$ python3 -q
>>> import numpy as np
>>> from numpy import linalg as LA
>>> np.set_printoptions(precision=3, suppress=True, linewidth=140, legacy="1.25")
>>> M = np.load("block16.npy")
>>> M
array([[ 1,  1,  2,  0],
       [ 3,  1,  3,  2],
       [ 5,  2,  3,  4],
       [ 6,  4,  4,  4],
       [ 7,  4,  4,  4],
       [ 7,  5,  4,  4],
       [ 7,  5,  6,  6],
       [ 8,  7,  8,  8],
       [ 9,  7,  9,  9],
       [10,  8, 10, 10],
       [12, 10, 12, 12],
       [12, 11, 12, 12],
       [14, 13, 13, 12],
       [14, 13, 13, 12],
       [15, 15, 15, 12],
       [15, 17, 17, 12],
       [17, 18, 19, 13],
       [17, 19, 19, 13],
       [19, 20, 21, 15],
       [20, 22, 21, 17],
       [20, 24, 22, 19],
       [21, 25, 23, 21],
       [21, 25, 23, 22],
       [21, 25, 23, 24],
       [23, 25, 25, 25],
       [25, 27, 25, 26],
       [26, 28, 26, 27],
       [28, 30, 28, 28]])
>>> other = np.c_[M[:, :3] @ np.array([[1, -3, 1], [0, -3, 3], [0, 0, -2]]), np.array([0, 0, 1, 2, 1, 2, 2, 2, 2, 2, 2, 2, 0, 1, 1, 2, 1, 2, 2, 0, 0, 2, 2, 0, 1, 0, 2, 1])]
>>> other
array([[   1,   -6,    0,    0],
       [   3,  -12,    0,    0],
       [   5,  -21,    5,    1],
       [   6,  -30,   10,    2],
       [   7,  -33,   11,    1],
       [   7,  -36,   14,    2],
       [   7,  -36,   10,    2],
       [   8,  -45,   13,    2],
       [   9,  -48,   12,    2],
       [  10,  -54,   14,    2],
       [  12,  -66,   18,    2],
       [  12,  -69,   21,    2],
       [  14,  -81,   27,    0],
       [  14,  -81,   27,    1],
       [  15,  -90,   30,    1],
       [  15,  -96,   32,    2],
       [  17, -105,   33,    1],
       [  17, -108,   36,    2],
       [  19, -117,   37,    2],
       [  20, -126,   44,    0],
       [  20, -132,   48,    0],
       [  21, -138,   50,    2],
       [  21, -138,   50,    2],
       [  21, -138,   50,    0],
       [  23, -144,   48,    1],
       [  25, -156,   56,    0],
       [  26, -162,   58,    2],
       [  28, -174,   62,    1]])
>>> LA.matrix_rank(np.c_[M, other])
5
>>> vec = np.array([1, 2, 1, 2])
>>> rhs = M @ vec
>>> LA.lstsq(M, rhs)[0]
array([1., 2., 1., 2.])
>>> np.round(LA.pinv(M) @ M, 3) + 0
array([[1., 0., 0., 0.],
       [0., 1., 0., 0.],
       [0., 0., 1., 0.],
       [0., 0., 0., 1.]])
>>> rng = np.random.default_rng(32)
>>> rhs = rhs + 0.05 * rng.normal(size=28)
>>> rhs
array([  5.045,  12.038,  19.999,  26.033,  26.967,  28.909,  35.084,  46.024,  49.897,  55.947,  67.969,  70.017,  77.066,  77.015,
        83.978,  90.023,  97.989, 100.009, 109.967, 118.94 , 128.064, 135.984, 138.006, 141.97 , 147.973, 155.982, 162.033, 172.061])
>>> b, *_ = LA.lstsq(M, rhs)
>>> b.round()
array([1., 2., 1., 2.])
>>> [round(float(LA.norm(LA.solve(M.T @ M + lam * np.eye(4), M.T @ rhs))), 2) for lam in (0, 1, 10, 100)]
[3.16, 3.16, 3.11, 3.01]
>>> np.round(LA.norm(rhs - M @ b), 3)
0.238
>>> b
array([0.999, 2.005, 0.997, 1.999])
>>> cen = (M - M.mean(axis=0)) / M.std(axis=0)
>>> np.argwhere(np.abs(cen) > 2)
array([], shape=(0, 2), dtype=int64)
>>> b = LA.lstsq(np.delete(cen, 2, axis=1), cen[:, 2])[0]
>>> np.abs(b).argmax()
1
>>> round(LA.norm(M[7] - M[8]), 3)
1.732
>>> np.round(LA.norm(M, "nuc"), 3)
193.493
>>> LA.norm(M, axis=1).argmax()
27
>>> cov = np.cov(M, rowvar=False)
>>> cov
array([[54.396, 68.057, 60.664, 58.276],
       [68.057, 86.967, 77.177, 73.07 ],
       [60.664, 77.177, 69.349, 65.008],
       [58.276, 73.07 , 65.008, 65.634]])
>>> M.std(axis=0)
array([7.242, 9.158, 8.178, 7.955])
>>> feats = np.load("sample5.npy")
>>> feats
array([[0.5  , 0.5  , 0.   , 0.   , 0.   ],
       [0.   , 0.333, 0.333, 0.333, 0.   ],
       [0.   , 0.333, 0.667, 0.   , 0.   ],
       [0.333, 0.333, 0.   , 0.333, 0.   ],
       [0.   , 0.25 , 0.25 , 0.25 , 0.25 ]])
>>> (feats - feats.T) / 2
array([[ 0.   ,  0.25 ,  0.   , -0.167,  0.   ],
       [-0.25 ,  0.   ,  0.   ,  0.   , -0.125],
       [ 0.   ,  0.   ,  0.   ,  0.   , -0.125],
       [ 0.167,  0.   ,  0.   ,  0.   , -0.125],
       [ 0.   ,  0.125,  0.125,  0.125,  0.   ]])
>>> round(float(np.trace(feats)), 3)
2.083
>>> np.sort(np.abs(LA.eigvals(feats)))
array([0.174, 0.174, 0.25 , 0.61 , 1.   ])
>>> round(LA.det(feats), 3)
0.005
>>> np.allclose(feats @ feats.T, feats.T @ feats)
False
>>> np.allclose(feats, feats.T)
False
>>> Uu, sig, Vt = LA.svd(feats, full_matrices=False)
>>> sig / sig[0]
array([1.   , 0.623, 0.372, 0.186, 0.06 ])
>>> np.abs(Vt[0])
array([0.323, 0.7  , 0.532, 0.341, 0.082])
>>> Uu.shape, sig.shape, Vt.shape
((5, 5), (5,), (5, 5))
>>> np.round(Vt @ Vt.T, 3) + 0
array([[1., 0., 0., 0., 0.],
       [0., 1., 0., 0., 0.],
       [0., 0., 1., 0., 0.],
       [0., 0., 0., 1., 0.],
       [0., 0., 0., 0., 1.]])
>>> K = np.loadtxt("case0.csv", delimiter=",")
>>> K
array([[ 0.144,  0.356,  0.532,  0.454],
       [ 0.374,  0.366,  1.59 ,  0.632],
       [-1.048, -1.296, -2.95 , -2.29 ],
       [ 5.196,  0.873,  7.201,  1.996]])
>>> round(float(np.einsum("ij,ji->", K, K)), 3)
-19.288
>>> LA.eigvals(K)
array([-0.249+3.105j, -0.249-3.105j,  0.027+0.255j,  0.027-0.255j])
>>> np.round(LA.eigvals(K).sum().real, 3)
-0.444
>>> np.round(LA.det(K.T), 3)
0.637
>>> round(float(LA.det(2 * K)), 3), round(float(LA.det(K)), 3)
(10.191, 0.637)
>>> np.kron(np.eye(2, dtype=int), K)
array([[ 0.144,  0.356,  0.532,  0.454,  0.   ,  0.   ,  0.   ,  0.   ],
       [ 0.374,  0.366,  1.59 ,  0.632,  0.   ,  0.   ,  0.   ,  0.   ],
       [-1.048, -1.296, -2.95 , -2.29 , -0.   , -0.   , -0.   , -0.   ],
       [ 5.196,  0.873,  7.201,  1.996,  0.   ,  0.   ,  0.   ,  0.   ],
       [ 0.   ,  0.   ,  0.   ,  0.   ,  0.144,  0.356,  0.532,  0.454],
       [ 0.   ,  0.   ,  0.   ,  0.   ,  0.374,  0.366,  1.59 ,  0.632],
       [-0.   , -0.   , -0.   , -0.   , -1.048, -1.296, -2.95 , -2.29 ],
       [ 0.   ,  0.   ,  0.   ,  0.   ,  5.196,  0.873,  7.201,  1.996]])
>>> f = np.array([-1, 2, 0, -1])
>>> other = K + np.outer(f, np.eye(4)[1])
>>> LA.matrix_rank(LA.inv(other) - LA.inv(K), tol=1e-8)
1
>>> other = np.array([[1, 1, -2], [-3, -1, -1]])
>>> cent = np.kron(other, K)
>>> cent.shape
(8, 12)
>>> f = np.array([-1, 3])
>>> np.convolve(K[2], f)
array([ 1.048, -1.848, -0.938, -6.56 , -6.87 ])
>>> np.cross(K[2, :3], K[0, :3])
array([ 0.361,  0.133, -0.186])
>>> round(float(np.trace(K)), 3)
-0.444
>>> np.round(np.abs(LA.eigvals(K)).max(), 3)
3.115
>>> (K - K.T) / 2
array([[ 0.   , -0.009,  0.79 , -2.371],
       [ 0.009,  0.   ,  1.443, -0.12 ],
       [-0.79 , -1.443,  0.   , -4.745],
       [ 2.371,  0.12 ,  4.745,  0.   ]])
>>> (K + K.T) / 2
array([[ 0.144,  0.365, -0.258,  2.825],
       [ 0.365,  0.366,  0.147,  0.752],
       [-0.258,  0.147, -2.95 ,  2.455],
       [ 2.825,  0.752,  2.455,  1.996]])
>>> m1 = np.load("run12.npy")
>>> m1
array([[ 3,  1,  3,  9,  3,  9],
       [ 2,  1,  1,  6,  3,  3],
       [ 2,  1,  2,  6,  3,  6],
       [15,  5, 15, 12,  4, 12],
       [10,  5,  5,  8,  4,  4],
       [10,  5, 10,  8,  4,  8]])
>>> other = m1 / np.sqrt((m1 ** 2).mean(axis=1, keepdims=True))
>>> LA.matrix_rank(m1 - m1.mean(axis=1, keepdims=True))
5
>>> LA.matrix_rank(other) == LA.matrix_rank(m1)
True
>>> f, r1 = m1[3], m1[5]
>>> f @ f
779
>>> f @ r1
533
>>> pr = (f @ r1) / (f @ f) * f
>>> round(float((r1 - pr) @ f), 3)
-0.0
>>> LA.matrix_rank(np.outer(f, r1))
1
>>> pr
array([10.263,  3.421, 10.263,  8.211,  2.737,  8.211])
>>> np.outer(f, r1)
array([[150,  75, 150, 120,  60, 120],
       [ 50,  25,  50,  40,  20,  40],
       [150,  75, 150, 120,  60, 120],
       [120,  60, 120,  96,  48,  96],
       [ 40,  20,  40,  32,  16,  32],
       [120,  60, 120,  96,  48,  96]])
>>> np.round(LA.norm(f + r1) ** 2 + LA.norm(f - r1) ** 2, 3)
2296.0
